$ ipython --no-banner

In [1]: import numpy as np

In [2]: np.set_printoptions(precision=2, suppress=True, linewidth=200)

In [3]: def rd(a):
   ...:     return np.round(a, 2) + 0
   ...: 

In [4]: data = np.load("sample3.npy")

In [5]: data
Out[5]: 
array([[ 0,  0,  0,  0,  0,  0],
       [-1,  0,  0,  0,  0,  0],
       [ 1, -1,  0,  0,  0,  0],
       [ 0,  0,  0,  0,  0,  0],
       [ 0,  0, -1,  0,  0,  0],
       [ 0,  0,  1, -1,  0,  0],
       [ 0,  0,  0,  0,  0,  0],
       [ 0,  0,  0,  0, -1,  0],
       [ 0,  0,  0,  0,  1, -1]])

In [6]: rng = np.random.default_rng(27565)

In [7]: labels = rng.permutation(6)

In [8]: M2 = data[:, labels] * rng.choice([-1, 1], 6)

In [9]: M2
Out[9]: 
array([[ 0,  0,  0,  0,  0,  0],
       [ 0,  0,  0,  0,  0, -1],
       [ 0,  0,  1,  0,  0,  1],
       [ 0,  0,  0,  0,  0,  0],
       [ 0, -1,  0,  0,  0,  0],
       [ 0,  1,  0, -1,  0,  0],
       [ 0,  0,  0,  0,  0,  0],
       [ 1,  0,  0,  0,  0,  0],
       [-1,  0,  0,  0, -1,  0]])

In [10]: left, _, Vh = np.linalg.svd(data.T @ M2)

In [11]: print(labels)
[4 2 1 3 5 0]

In [12]: x0 = np.array([7, -8, 1, 8, -8, 5])

In [13]: y = data @ x0

In [14]: print(y)
[  0  -7  15   0  -1  -7   0   8 -13]

In [15]: print(rd(np.linalg.solve(data.T @ data, data.T @ y)))
[ 7. -8.  1.  8. -8.  5.]

In [16]: rd(np.linalg.pinv(data) @ data)
Out[16]: 
array([[1., 0., 0., 0., 0., 0.],
       [0., 1., 0., 0., 0., 0.],
       [0., 0., 1., 0., 0., 0.],
       [0., 0., 0., 1., 0., 0.],
       [0., 0., 0., 0., 1., 0.],
       [0., 0., 0., 0., 0., 1.]])

In [17]: try:
    ...:     np.linalg.solve(data, y)
    ...: except np.linalg.LinAlgError as e:
    ...:     print(repr(e))
    ...: 
LinAlgError('Last 2 dimensions of the array must be square')

In [18]: y = y + 0.3 * rng.normal(size=9)

In [19]: rd(y)
Out[19]: array([  0.08,  -6.65,  14.92,  -0.05,  -0.88,  -7.47,   0.25,   8.26, -13.26])

In [20]: b, *_ = np.linalg.lstsq(data, y)

In [21]: [round(float(np.linalg.norm(np.linalg.solve(data.T @ data + lam * np.eye(6), data.T @ y))), 2) for lam in (0, 1, 10, 100)]
Out[21]: [16.62, 10.65, 3.0, 0.37]

In [22]: b.round()
Out[22]: array([ 7., -8.,  1.,  8., -8.,  5.])

In [23]: M2 = np.c_[data[:, :2] @ np.array([[2, 0], [0, 1]]), np.array([1, 6, 2, -6, -8, -9, 5, -4, -4])]

In [24]: print(M2)
[[ 0  0  1]
 [-2  0  6]
 [ 2 -1  2]
 [ 0  0 -6]
 [ 0  0 -8]
 [ 0  0 -9]
 [ 0  0  5]
 [ 0  0 -4]
 [ 0  0 -4]]

In [25]: rd(np.linalg.lstsq(data, M2[:, 0])[0])
Out[25]: array([2., 0., 0., 0., 0., 0.])

In [26]: rd(np.linalg.norm(np.linalg.qr(data)[0].T @ M2, axis=0) ** 2 / ((M2 ** 2).sum(axis=0) + 1e-12))
Out[26]: array([1.  , 1.  , 0.78])

In [27]: proj = data @ np.linalg.solve(data.T @ data, data.T)

In [28]: np.linalg.matrix_rank(np.eye(9) - proj)
Out[28]: np.int64(3)

In [29]: proj @ data[:, 1]
Out[29]: array([ 0.,  0., -1.,  0.,  0.,  0.,  0.,  0.,  0.])

In [30]: np.trace(proj)
Out[30]: np.float64(6.0)

In [31]: q, V = np.linalg.qr(data[:, :3])[0], np.linalg.qr(data[:, 3:])[0]

In [32]: sigma = np.linalg.svd(q.T @ V, compute_uv=False)

In [33]: rd(sigma)
Out[33]: array([0.71, 0.  , 0.  ])

In [34]: rd(np.linalg.norm(q @ q.T - V @ V.T, 2))
Out[34]: np.float64(1.0)

In [35]: rd(np.degrees(np.arccos(sigma.clip(0, 1))))
Out[35]: array([45., 90., 90.])

In [36]: M = np.load("data.npy")

In [37]: M
Out[37]: 
array([[3, 7, 5, 2, 4, 7, 2],
       [2, 3, 7, 5, 2, 4, 7],
       [7, 2, 3, 7, 5, 2, 4],
       [4, 7, 2, 3, 7, 5, 2],
       [2, 4, 7, 2, 3, 7, 5],
       [5, 2, 4, 7, 2, 3, 7],
       [7, 5, 2, 4, 7, 2, 3]])

In [38]: M2 = M / np.linalg.norm(M, axis=1, keepdims=True)

In [39]: cov = M2 @ M2.T

In [40]: np.argwhere(np.triu(np.abs(cov) > 0.95, 1))
Out[40]: array([], shape=(0, 2), dtype=int64)

In [41]: print(rd(cov[2]))
[0.68 0.78 1.   0.78 0.68 0.92 0.92]

In [42]: (np.abs(cov) > 0.9).astype(int)
Out[42]: 
array([[1, 0, 0, 1, 1, 0, 0],
       [0, 1, 0, 0, 1, 1, 0],
       [0, 0, 1, 0, 0, 1, 1],
       [1, 0, 0, 1, 0, 0, 1],
       [1, 1, 0, 0, 1, 0, 0],
       [0, 1, 1, 0, 0, 1, 0],
       [0, 0, 1, 1, 0, 0, 1]])

In [43]: rd(np.degrees(np.arccos(np.clip(cov[2, 4], -1, 1))))
Out[43]: np.float64(47.2)

In [44]: labels = rng.permutation(7)

In [45]: labels
Out[45]: array([6, 3, 5, 0, 4, 1, 2])

In [46]: M2 = M[labels][:, labels]

In [47]: np.allclose(M2, M)
Out[47]: False

In [48]: rd(np.sort(np.abs(np.linalg.eigvals(M2))))
Out[48]: array([ 1.22,  1.22,  2.06,  2.06,  9.5 ,  9.5 , 30.  ])

In [49]: print(rd(np.linalg.det(M2)), rd(np.linalg.det(M[labels])))
17040.0 -17040.0

In [50]: q, V = np.linalg.qr(M[:, :4])[0], np.linalg.qr(M[:, 4:])[0]

In [51]: sigma = np.linalg.svd(q.T @ V, compute_uv=False)

In [52]: print((sigma > 0.9).sum())
2

In [53]: rd(np.degrees(np.arccos(sigma.clip(0, 1))))
Out[53]: array([ 4.97, 15.87, 26.21])

In [54]: rd(sigma)
Out[54]: array([1.  , 0.96, 0.9 ])

In [55]: x0 = np.array([2, 1, 0, -2, 1, 2, -2])

In [56]: y = M @ x0

In [57]: print(y)
[23 -7  3 22 11 -8 16]

In [58]: rd(np.linalg.solve(M, 5 * y))
Out[58]: array([ 10.,   5.,   0., -10.,   5.,  10., -10.])

In [59]: rd(np.linalg.solve(M, y))
Out[59]: array([ 2.,  1.,  0., -2.,  1.,  2., -2.])
